In [1]: import numpy as np

In [2]: from numpy import linalg as LA

In [3]: np.set_printoptions(precision=1, suppress=True, linewidth=140)

In [4]: M = np.array([[0, 1, 3, -1, 1, -1, 3, 4],
   ...:     [-1, 0, 5, -1, -3, -4, 0, 2],
   ...:     [-3, -5, 0, 0, 1, -2, -1, -3],
   ...:     [1, 1, 0, 0, 0, 2, -1, 3],
   ...:     [-1, 3, -1, 0, 0, 0, 3, 2],
   ...:     [1, 4, 2, -2, 0, 0, -1, 0],
   ...:     [-3, 0, 1, 1, -3, 1, 0, 0],
   ...:     [-4, -2, 3, -3, -2, 0, 0, 0]])

In [5]: # skew, so no eigenvalue has a real part

In [6]: out = np.array([[-2, -5, -8],
   ...:     [-4, 4, -4],
   ...:     [0, -3, 1],
   ...:     [6, -6, -5],
   ...:     [-8, -5, 5],
   ...:     [-2, -8, -7],
   ...:     [1, 4, 6],
   ...:     [-9, 2, -2]])

In [7]: print(out.T @ M.T)
[[-49  10  48 -38 -25 -31  34  14]
 [ 24  47  -4 -15  36  13  13  31]
 [ 26  27  63 -38   9 -18  -2  48]]

In [8]: print(np.vstack([M, out.T]).shape)
(11, 8)

In [9]: print(np.einsum("ik,kj->ij", M, out))
[[-49  24  26]
 [ 10  47  27]
 [ 48  -4  63]
 [-38 -15 -38]
 [-25  36   9]
 [-31  13 -18]
 [ 34  13  -2]
 [ 14  31  48]]

In [10]: print(np.einsum("ik,kj->ji", M, out))
[[-49  10  48 -38 -25 -31  34  14]
 [ 24  47  -4 -15  36  13  13  31]
 [ 26  27  63 -38   9 -18  -2  48]]

In [11]: np.einsum("ij,ij->", M, out)
ValueError: operands could not be broadcast together with remapped shapes [original->remapped]: (8,8)->(8,8) (8,3)->(8,3) 


In [12]: print(M @ out)
[[-49  24  26]
 [ 10  47  27]
 [ 48  -4  63]
 [-38 -15 -38]
 [-25  36   9]
 [-31  13 -18]
 [ 34  13  -2]
 [ 14  31  48]]

In [13]: rng = np.random.default_rng(892040)

In [14]: z = rng.permutation(8)

In [15]: print(z)
[2 0 6 4 1 7 5 3]

In [16]: out = M[z][:, z]

In [17]: print(np.allclose(out, M))
False

In [18]: print(np.trace(out))
0

In [19]: print(np.diag(out))
[0 0 0 0 0 0 0 0]

In [20]: print(out)
[[ 0 -3 -1  1 -5 -3 -2  0]
 [ 3  0  3  1  1  4 -1 -1]
 [ 1 -3  0 -3  0  0  1  1]
 [-1 -1  3  0  3  2  0  0]
 [ 5 -1  0 -3  0  2 -4 -1]
 [ 3 -4  0 -2 -2  0  0 -3]
 [ 2  1 -1  0  4  0  0 -2]
 [ 0  1 -1  0  1  3  2  0]]

In [21]: z = rng.permutation(8)

In [22]: out = M[:, z] * rng.choice([-1, 1], 8)

In [23]: print(out)
[[ 1  3 -3 -4  0 -1 -1  1]
 [ 0  0 -5 -2 -1 -4 -1 -3]
 [-5 -1  0  3 -3 -2  0  1]
 [ 1 -1  0 -3  1  2  0  0]
 [ 3  3  1 -2 -1  0  0  0]
 [ 4 -1 -2  0  1  0 -2  0]
 [ 0  0 -1  0 -3  1  1 -3]
 [-2  0 -3  0 -4  0 -3 -2]]

In [24]: U, _, VT = LA.svd(M.T @ out)

In [25]: print(np.round(LA.lstsq(M, out)[0], 1) + 0)
[[ 0.  0.  0.  0.  1.  0.  0.  0.]
 [ 1.  0.  0.  0.  0.  0.  0.  0.]
 [ 0.  0. -1.  0.  0.  0.  0.  0.]
 [ 0.  0.  0.  0.  0.  0.  1.  0.]
 [ 0.  0.  0.  0.  0.  0.  0.  1.]
 [ 0.  0.  0.  0.  0.  1.  0.  0.]
 [ 0.  1.  0.  0.  0.  0.  0.  0.]
 [ 0.  0.  0. -1.  0.  0.  0.  0.]]

In [26]: Q, r_ = LA.qr(M)

In [27]: print(np.round(Q @ r_, 1) + 0)
[[ 0.  1.  3. -1.  1. -1.  3.  4.]
 [-1.  0.  5. -1. -3. -4.  0.  2.]
 [-3. -5.  0.  0.  1. -2. -1. -3.]
 [ 1.  1.  0.  0.  0.  2. -1.  3.]
 [-1.  3. -1.  0.  0.  0.  3.  2.]
 [ 1.  4.  2. -2.  0.  0. -1.  0.]
 [-3.  0.  1.  1. -3.  1.  0.  0.]
 [-4. -2.  3. -3. -2.  0.  0.  0.]]

In [28]: print(Q.round(1) + 0)
[[ 0.  -0.2 -0.4  0.1 -0.7  0.3  0.3  0.1]
 [ 0.2 -0.1 -0.7  0.3  0.2 -0.5  0.  -0.3]
 [ 0.5  0.5  0.1  0.  -0.5 -0.2 -0.5 -0.2]
 [-0.2 -0.1 -0.1  0.   0.1  0.5 -0.2 -0.8]
 [ 0.2 -0.6  0.4  0.  -0.3 -0.4  0.2 -0.4]
 [-0.2 -0.5 -0.2 -0.4 -0.1  0.  -0.7  0.2]
 [ 0.5 -0.3  0.2  0.6  0.1  0.4 -0.2  0.2]
 [ 0.6 -0.1 -0.2 -0.6  0.3  0.2  0.3  0. ]]

In [29]: print(np.abs(np.diag(r_)))
[6.2 6.3 6.1 2.7 2.8 3.3 3.  2.6]

In [30]: print(r_)
[[-6.2 -4.1  2.8 -1.3 -2.8 -1.5  0.3 -1.3]
 [ 0.  -6.3 -2.1  1.3  1.8 -0.8 -2.1 -3.6]
 [ 0.   0.  -6.1  2.2  1.6  3.2  0.2 -2.6]
 [ 0.   0.   0.   2.7 -1.6 -0.8  0.6  1.1]
 [ 0.   0.   0.   0.  -2.8  1.  -2.6 -1.3]
 [ 0.   0.   0.   0.   0.   3.3 -0.5  1.8]
 [ 0.   0.   0.   0.   0.   0.   3.   2.7]
 [ 0.   0.   0.   0.   0.   0.   0.  -2.6]]

In [31]: print(np.allclose(r_.T @ r_, M.T @ M))
True

In [32]: print(round(abs(r_[0, 0]), 1), round(LA.norm(M[:, 0]), 1))
6.2 6.2

In [33]: feats = np.load("a.npy")

In [34]: print(feats.round(1) + 0)
[[  9.2   5.6  -2.1   0.4   4.5   4.6   8.   -5.8  -5.1   3.    4.4   1.1   0.    8.8  -4.1]
 [  9.1   5.   -1.3  -0.5   3.9   4.    6.7  -7.1  -4.2   1.5   3.2  -0.2  -1.4   8.3  -4.4]
 [  6.2   5.   -4.4  -0.7   4.3   4.    7.8  -7.4  -7.7   1.2   2.    0.5   0.2   6.7  -5. ]
 [  1.1   3.8  -6.1  -4.    3.1   2.8   5.4 -12.9  -9.4  -3.2  -3.4  -1.8  -2.3   2.5  -7.1]
 [  4.1   3.1  -4.6  -3.    2.8   2.1   5.4 -10.2  -8.3  -2.9  -1.6  -2.3  -1.9   4.5  -5.9]
 [  9.    5.4  -2.3   0.2   4.4   4.4   7.9  -5.9  -5.3   2.6   4.    0.8  -0.1   8.6  -4.2]
 [  2.8   1.6  -4.4  -4.9   1.6   0.6   3.3 -12.3  -8.4  -6.3  -4.4  -4.8  -3.7   3.   -6.5]
 [  9.    6.3  -2.3   0.7   4.9   5.3   8.5  -5.9  -5.    3.9   4.7   1.8   0.2   8.8  -4.3]
 [  7.7   4.   -3.7  -0.5   3.8   3.    7.5  -6.   -7.5   0.6   2.5  -0.3   0.3   7.6  -4.3]
 [  4.5   5.   -1.6  -3.8   3.    4.    4.  -13.6  -3.6  -1.7  -1.6  -1.9  -5.    4.4  -6.8]
 [  8.4   8.1  -1.7   0.6   5.6   7.1   8.7  -8.   -3.2   5.7   5.1   3.2  -0.8   8.5  -5. ]
 [ 12.4   7.9   1.1   1.8   5.4   6.9   8.5  -5.3  -0.5   6.7   7.5   2.9  -1.   11.1  -3.7]
 [ 12.6   6.7  -2.    3.4   5.8   5.7  10.8  -0.9  -5.2   7.1   8.8   3.7   3.   12.   -2.4]
 [  8.6   5.6  -3.5   0.8   4.8   4.6   8.9  -5.   -6.8   3.4   4.5   1.6   1.2   8.7  -4. ]
 [  8.    0.5  -0.3  -4.1   0.8  -0.5   1.9  -9.7  -4.5  -6.5  -2.2  -6.4  -4.8   5.9  -4.9]
 [  9.8   4.2  -3.9   1.5   4.5   3.2   9.3  -2.2  -8.3   2.6   5.1   1.    2.6   9.6  -3. ]
 [  3.3   4.5  -4.2  -3.3   3.3   3.5   5.4 -12.1  -7.1  -1.9  -1.7  -1.4  -2.8   4.   -6.6]
 [  6.8   5.   -3.   -1.2   4.    4.    6.9  -8.3  -5.9   0.8   1.8  -0.1  -1.2   6.8  -5.1]
 [ -0.1   4.3  -7.5  -3.9   3.5   3.3   6.2 -13.1 -10.7  -2.6  -3.5  -1.   -1.6   2.   -7.4]
 [ 14.6   5.1   0.9   2.3   4.4   4.1   8.2  -1.4  -2.4   4.5   7.9   0.9   0.6  12.5  -2.1]
 [  5.    4.3  -5.3  -1.3   3.9   3.3   7.5  -8.   -8.9   0.    0.8  -0.1   0.1   5.8  -5.3]
 [  6.4   7.3  -3.   -0.5   5.1   6.3   8.1  -9.3  -4.8   3.8   3.1   2.2  -1.1   7.   -5.6]
 [ 13.5   9.4  -0.9   4.6   7.2   8.4  12.2  -1.1  -2.7  11.   11.2   6.4   3.   13.1  -2.6]
 [ 10.    3.2  -2.5   0.2   3.5   2.2   7.3  -3.8  -6.7   0.5   3.6  -1.    0.6   9.1  -3.3]
 [  9.5   3.   -1.4  -1.    2.9   2.    5.8  -6.   -5.3  -1.    2.2  -2.2  -1.3   8.3  -3.9]
 [  6.7   5.4  -3.7  -0.6   4.4   4.4   7.8  -7.6  -6.7   1.8   2.4   0.8  -0.2   7.   -5. ]]

In [35]: # rows and columns are dependent

In [36]: U, sig, VT = LA.svd(feats)

In [37]: print(sig.round(1) + 0)
[96.7 45.1 17.1 14.4  0.   0.   0.   0.   0.   0.   0.   0.   0.   0.   0. ]

In [38]: out = U[:, :4] @ np.diag(sig[:4]) @ VT[:4]

In [39]: print(LA.matrix_rank(out))
4

In [40]: print(LA.matrix_rank(feats, rtol=0.05))
4

In [41]: print(np.round(LA.norm(feats - out, 2), 1), round(sig[4], 1))
0.0 0.0

In [42]: U, sig, VT = LA.svd(feats)

In [43]: evecs = VT[:(sig > 1e-8).sum()]

In [44]: x0 = feats[4] + 3 * feats[22] + rng.integers(2) * np.eye(15)[2]

In [45]: print(x0)
[ 44.6  31.3  -7.4  10.8  24.4  27.3  41.9 -13.6 -16.5  30.1  32.1  16.8   7.1  43.7 -13.6]

In [46]: print(LA.matrix_rank(np.vstack([feats, x0])))
4

In [47]: f = np.array([7, 7, 1])

In [48]: print(np.cross(feats[3, :3], feats[5, :3]))
[ 24.2 -53.  -29. ]

In [49]: rk = LA.matrix_rank(feats)

In [50]: print(rk)
4

In [51]: ns = LA.svd(feats)[2][rk:].T

In [52]: print(LA.matrix_rank(feats.T @ feats), LA.matrix_rank(feats @ feats.T))
4 4

In [53]: print([int(LA.matrix_rank(np.delete(feats, i, axis=0))) for i in range(26)])
[4, 4, 4, 4, 4, 4, 4, 4, 4, 4, 4, 4, 4, 4, 4, 4, 4, 4, 4, 4, 4, 4, 4, 4, 4, 4]

In [54]: print(np.allclose(feats @ ns, 0))
True

In [55]: print([int(LA.matrix_rank(feats[:, :j + 1])) for j in range(15)])
[1, 2, 3, 4, 4, 4, 4, 4, 4, 4, 4, 4, 4, 4, 4]

In [56]: A = np.loadtxt("w.csv", delimiter=",")

In [57]: print(A)
[[-1.  1.  1.  1.  1.  1.  1.  1.  1.  1.  1.  1.]
 [ 1. -1.  1.  1.  1.  1.  1.  1.  1.  1.  1.  1.]
 [ 1.  1. -1.  1.  1.  1.  1.  1.  1.  1.  1.  1.]
 [ 1.  1.  1. -1.  1.  1.  1.  1.  1.  1.  1.  1.]
 [ 1.  1.  1.  1. -1.  1.  1.  1.  1.  1.  1.  1.]
 [ 1.  1.  1.  1.  1. -1.  1.  1.  1.  1.  1.  1.]
 [ 1.  1.  1.  1.  1.  1. -1.  1.  1.  1.  1.  1.]
 [ 1.  1.  1.  1.  1.  1.  1. -1.  1.  1.  1.  1.]
 [ 1.  1.  1.  1.  1.  1.  1.  1. -1.  1.  1.  1.]
 [ 1.  1.  1.  1.  1.  1.  1.  1.  1. -1.  1.  1.]
 [ 1.  1.  1.  1.  1.  1.  1.  1.  1.  1. -1.  1.]
 [ 1.  1.  1.  1.  1.  1.  1.  1.  1.  1.  1. -1.]]

In [58]: f = np.array([1, -2, 2, 0, 1, -3, 1, -2, -1, 3, 0, 2])

In [59]: out = A + np.outer(f, np.eye(12)[7])

In [60]: print(out)
[[-1.  1.  1.  1.  1.  1.  1.  2.  1.  1.  1.  1.]
 [ 1. -1.  1.  1.  1.  1.  1. -1.  1.  1.  1.  1.]
 [ 1.  1. -1.  1.  1.  1.  1.  3.  1.  1.  1.  1.]
 [ 1.  1.  1. -1.  1.  1.  1.  1.  1.  1.  1.  1.]
 [ 1.  1.  1.  1. -1.  1.  1.  2.  1.  1.  1.  1.]
 [ 1.  1.  1.  1.  1. -1.  1. -2.  1.  1.  1.  1.]
 [ 1.  1.  1.  1.  1.  1. -1.  2.  1.  1.  1.  1.]
 [ 1.  1.  1.  1.  1.  1.  1. -3.  1.  1.  1.  1.]
 [ 1.  1.  1.  1.  1.  1.  1.  0. -1.  1.  1.  1.]
 [ 1.  1.  1.  1.  1.  1.  1.  4.  1. -1.  1.  1.]
 [ 1.  1.  1.  1.  1.  1.  1.  1.  1.  1. -1.  1.]
 [ 1.  1.  1.  1.  1.  1.  1.  3.  1.  1.  1. -1.]]

In [61]: print(LA.matrix_rank(out - A))
1
